In [1]: import numpy as np

In [2]: np.set_printoptions(precision=3, suppress=True, linewidth=100, legacy="1.25")

In [3]: def tidy(a):
   ...:     return np.round(a, 3) + 0
   ...: 

In [4]: m1 = np.load("a.npy")

In [5]: m1
Out[5]: 
array([[0, 1, 1, 0, 1],
       [0, 0, 0, 3, 5],
       [0, 0, 0, 2, 2],
       [0, 0, 0, 0, 2],
       [0, 0, 0, 0, 0]])

In [6]: r = np.linalg.matrix_rank(m1)

In [7]: r
Out[7]: 3

In [8]: null = np.linalg.svd(m1)[2][r:].T

In [9]: np.linalg.matrix_rank(m1.T @ m1), np.linalg.matrix_rank(m1 @ m1.T)
Out[9]: (3, 3)

In [10]: tidy(null @ null.T)
Out[10]: 
array([[ 1. ,  0. ,  0. ,  0. ,  0. ],
       [ 0. ,  0.5, -0.5,  0. ,  0. ],
       [ 0. , -0.5,  0.5,  0. ,  0. ],
       [ 0. ,  0. ,  0. ,  0. ,  0. ],
       [ 0. ,  0. ,  0. ,  0. ,  0. ]])

In [11]: [int(np.linalg.matrix_rank(m1[:, :j + 1])) for j in range(5)]
Out[11]: [0, 1, 1, 2, 3]

In [12]: null.shape
Out[12]: (5, 2)

In [13]: E = np.loadtxt("data.csv", delimiter=",")

In [14]: E
Out[14]: 
array([[ 0.45 , -1.208, -0.09 ,  0.722, -1.369, -0.112, -3.216, -1.663, -1.962],
       [-1.208,  4.182, -1.635,  1.212, -2.123, -1.478,  0.713, -0.288, -2.996],
       [-0.09 , -1.635,  2.212,  2.394, -0.955, -1.014, -1.125, -1.007, -2.005],
       [ 0.722,  1.212,  2.394,  2.149, -0.227,  0.006, -2.613, -1.876,  1.123],
       [-1.369, -2.123, -0.955, -0.227,  0.569, -0.441, -1.338, -1.39 , -1.585],
       [-0.112, -1.478, -1.014,  0.006, -0.441,  4.015, -0.151,  0.696,  0.314],
       [-3.216,  0.713, -1.125, -2.613, -1.338, -0.151, -1.052, -1.979, -1.576],
       [-1.663, -0.288, -1.007, -1.876, -1.39 ,  0.696, -1.979,  2.392, -0.184],
       [-1.962, -2.996, -2.005,  1.123, -1.585,  0.314, -1.576, -0.184, -0.916]])

In [15]: W = np.array([[1, -2],
    ...:     [-1, 2],
    ...:     [0, -2],
    ...:     [1, 0],
    ...:     [0, 0],
    ...:     [0, -2],
    ...:     [-2, 1],
    ...:     [2, 2],
    ...:     [-1, -1]])

In [16]: beta = np.array([5, 7])

In [17]: hid = np.maximum(E @ W + beta, 0)

In [18]: (hid > 0).astype(int)
Out[18]: 
array([[1, 0],
       [1, 1],
       [1, 1],
       [1, 0],
       [1, 1],
       [1, 0],
       [0, 1],
       [1, 1],
       [1, 1]])

In [19]: basis = np.array([[-3, -6, -6], [1, 1, -5]])

In [20]: (hid @ basis).round(6).argmax(axis=1)
Out[20]: array([0, 0, 0, 0, 0, 0, 0, 0, 0])

In [21]: W @ basis
Out[21]: 
array([[ -5,  -8,   4],
       [  5,   8,  -4],
       [ -2,  -2,  10],
       [ -3,  -6,  -6],
       [  0,   0,   0],
       [ -2,  -2,  10],
       [  7,  13,   7],
       [ -4, -10, -22],
       [  2,   5,  11]])

In [22]: np.all(np.linalg.eigvalsh(E) > 0)
Out[22]: False

In [23]: r0 = np.array([1, 2, 0, 1, -1, -2, 0, -3, 2])

In [24]: B = E + np.outer(r0, np.eye(9)[5])

In [25]: tidy(np.linalg.det(B) / np.linalg.det(E)), tidy(1 + np.linalg.solve(E, r0)[5])
Out[25]: (0.193, 0.193)

In [26]: K = np.load("w.npy")

In [27]: K
Out[27]: 
array([[-2,  2, -2, -2,  2,  1,  2],
       [ 2, -2,  2, -2, -2,  2,  1],
       [ 1,  2, -2,  2, -2, -2,  2],
       [ 2,  1,  2, -2,  2, -2, -2],
       [-2,  2,  1,  2, -2,  2, -2],
       [-2, -2,  2,  1,  2, -2,  2],
       [ 2, -2, -2,  2,  1,  2, -2]])

In [28]: O, r_ = np.linalg.qr(E)

In [29]: np.trace(O @ O.T)
Out[29]: 9.0

In [30]: tidy(abs(r_[0, 0])), tidy(np.linalg.norm(E[:, 0]))
Out[30]: (4.586, 4.586)

In [31]: K - K[0]
Out[31]: 
array([[ 0,  0,  0,  0,  0,  0,  0],
       [ 4, -4,  4,  0, -4,  1, -1],
       [ 3,  0,  0,  4, -4, -3,  0],
       [ 4, -1,  4,  0,  0, -3, -4],
       [ 0,  0,  3,  4, -4,  1, -4],
       [ 0, -4,  4,  3,  0, -3,  0],
       [ 4, -4,  0,  4, -1,  1, -4]])

In [32]: tidy(np.linalg.norm(K))
Out[32]: 13.229

In [33]: np.linalg.rank(K)
---------------------------------------------------------------------------
AttributeError                            Traceback (most recent call last)
Cell In[33], line 1
----> 1 np.linalg.rank(K)

AttributeError: module 'numpy.linalg' has no attribute 'rank'

In [34]: K.sum(axis=1)
Out[34]: array([1, 1, 1, 1, 1, 1, 1])

In [35]: np.count_nonzero(K)
Out[35]: 49

In [36]: W = np.array([[2, 3, 2, 3, 2, 3],
    ...:     [3, 2, 3, 2, 0, 1],
    ...:     [0, 1, 0, 0, 1, 2],
    ...:     [1, 2, 3, 0, 0, 2],
    ...:     [3, 2, 2, 0, 2, 0],
    ...:     [2, 0, 0, 0, 0, 0],
    ...:     [2, 3, 0, 1, 3, 3]])

In [37]: beta = np.array([2, 0, 1, 2, -1, 0])

In [38]: hid = np.maximum(K @ W + beta, 0)

In [39]: hid
Out[39]: 
array([[14,  2,  1,  2,  3,  0],
       [ 0,  0,  0,  5,  4,  7],
       [ 6, 11, 11, 11,  1, 11],
       [ 5,  4,  6,  8,  3,  1],
       [ 0,  0,  5,  0,  0,  0],
       [ 0,  4,  0,  0,  7,  4],
       [ 5,  0,  7,  2,  0,  0]])

In [40]: basis = np.array([[0, 2], [1, 2], [2, 0], [3, 2], [1, 0], [2, 3]])

In [41]: hid @ basis
Out[41]: 
array([[13, 36],
       [33, 31],
       [89, 89],
       [45, 37],
       [10,  0],
       [19, 20],
       [20, 14]])

In [42]: Uu, s, Vt = np.linalg.svd(K, full_matrices=False)

In [43]: np.allclose(Uu * s @ Vt, K)
Out[43]: True

In [44]: tidy(s)
Out[44]: array([6.418, 6.418, 4.855, 4.855, 4.715, 4.715, 1.   ])

In [45]: tidy(np.sqrt((s ** 2).sum())), tidy(np.linalg.norm(K))
Out[45]: (13.229, 13.229)

In [46]: tidy(np.sort(np.abs(np.fft.fft(K[0])))), tidy(np.sort(np.linalg.svd(K, compute_uv=False)))
Out[46]: 
(array([1.   , 4.715, 4.715, 4.855, 4.855, 6.418, 6.418]),
 array([1.   , 4.715, 4.715, 4.855, 4.855, 6.418, 6.418]))

In [47]: K @ (-1.0) ** np.arange(7)
Out[47]: array([ -1.,   5.,  -3.,   7., -11.,   7.,  -3.])

In [48]: np.allclose(K @ K.T, K.T @ K)
Out[48]: True

In [49]: (K @ K)[0]
Out[49]: array([  0, -16,   8,   9,  -8,  16,  -8])

In [50]: mat = np.load("layer9.npy")

In [51]: mat
Out[51]: 
array([[4., 1., 0., 0.],
       [0., 4., 1., 0.],
       [0., 0., 4., 1.],
       [0., 0., 0., 4.]])

In [52]: ev, evecs = np.linalg.eig(mat)

In [53]: np.prod(ev)
Out[53]: 256.0

In [54]: P = np.triu(np.array([[-1, -1, -1, -2], [-2, -1, 1, -1], [-2, -2, -2, 2], [0, -1, -2, 0]]), 1) + np.eye(4)

In [55]: B = P @ mat @ np.linalg.inv(P)

In [56]: B
Out[56]: 
array([[ 4.,  1., -2.,  4.],
       [ 0.,  4.,  1., -1.],
       [ 0.,  0.,  4.,  1.],
       [ 0.,  0.,  0.,  4.]])

In [57]: P @ mat - mat @ P
Out[57]: 
array([[ 0.,  0., -2.,  0.],
       [ 0.,  0.,  0., -1.],
       [ 0.,  0.,  0.,  0.],
       [ 0.,  0.,  0.,  0.]])

In [58]: np.poly(B)
Out[58]: array([   1.,  -16.,   96., -256.,  256.])

In [59]: np.linalg.matrix_rank(B)
Out[59]: 4

In [60]: np.trace(B), np.trace(mat)
Out[60]: (16.0, 16.0)

In [61]: J = np.load("dump.npy")

In [62]: tidy(J)
Out[62]: 
array([[-1.409,  1.077,  0.65 , -0.657],
       [-0.519, -0.821,  1.353,  1.107],
       [-0.816,  0.448, -1.146,  1.349],
       [ 1.038,  1.403,  0.658,  0.722]])

In [63]: B = np.array([[0, 0], [6, 9], [9, 5], [0, 5]])

In [64]: tidy(np.einsum("ij,ij->i", J, J))
Out[64]: array([4., 4., 4., 4.])

In [65]: M = np.load("arr.npy")

In [66]: M
Out[66]: 
array([[-2,  0,  0],
       [ 0, -2,  0],
       [ 0,  0,  1]])

In [67]: B = M / np.sqrt((M ** 2).mean(axis=1, keepdims=True))

In [68]: tidy(np.linalg.norm(B, axis=1))
Out[68]: array([1.732, 1.732, 1.732])

In [69]: np.linalg.matrix_rank(M - M.mean(axis=1, keepdims=True))
Out[69]: 2

In [70]: np.linalg.matrix_rank(B) == np.linalg.matrix_rank(M)
Out[70]: True

In [71]: np.einsum("ii->", M)
Out[71]: -3

In [72]: np.poly(M)
Out[72]: array([ 1.,  3.,  0., -4.])

In [73]: tidy(np.linalg.eigvals(M))
Out[73]: array([-2., -2.,  1.])

In [74]: np.einsum("ij,ji->", M, M)
Out[74]: 9

In [75]: feats = np.abs(np.array([[3, -1, -1, 2, 1],
    ...:     [-3, 1, 0, 0, -2],
    ...:     [1, 0, 0, 0, -1],
    ...:     [2, 1, 0, -1, -2],
    ...:     [-1, 3, 0, -1, 0]])) + np.eye(5)

In [76]: feats = feats / feats.sum(axis=1, keepdims=True)

In [77]: tidy(feats)
Out[77]: 
array([[0.444, 0.111, 0.111, 0.222, 0.111],
       [0.429, 0.286, 0.   , 0.   , 0.286],
       [0.333, 0.   , 0.333, 0.   , 0.333],
       [0.286, 0.143, 0.   , 0.286, 0.286],
       [0.167, 0.5  , 0.   , 0.167, 0.167]])

In [78]: B = np.array([[2, 2, 1], [1, 0, 1], [2, 3, 1], [0, 2, 3], [0, 3, 2]])

In [79]: tidy(np.einsum("ik,kj->ij", feats, B))
Out[79]: 
array([[1.222, 2.   , 1.556],
       [1.143, 1.714, 1.286],
       [1.333, 2.667, 1.333],
       [0.714, 2.   , 1.857],
       [0.833, 1.167, 1.5  ]])

In [80]: np.vstack([feats, B.T]).shape
Out[80]: (8, 5)

In [81]: B @ feats
---------------------------------------------------------------------------
ValueError                                Traceback (most recent call last)
Cell In[81], line 1
----> 1 B @ feats

ValueError: matmul: Input operand 1 has a mismatch in its core dimension 0, with gufunc signature (n?,k),(k,m?)->(n?,m?) (size 5 is different from 3)

In [82]: tidy(np.einsum("ij->j", feats))
Out[82]: array([1.659, 1.04 , 0.444, 0.675, 1.183])

In [83]: np.linalg.matrix_rank(np.vstack([feats, B.T]))
Out[83]: 5

In [84]: tidy(feats @ B)
Out[84]: 
array([[1.222, 2.   , 1.556],
       [1.143, 1.714, 1.286],
       [1.333, 2.667, 1.333],
       [0.714, 2.   , 1.857],
       [0.833, 1.167, 1.5  ]])

In [85]: tidy(B.T @ feats.T)
Out[85]: 
array([[1.222, 1.143, 1.333, 0.714, 0.833],
       [2.   , 1.714, 2.667, 2.   , 1.167],
       [1.556, 1.286, 1.333, 1.857, 1.5  ]])
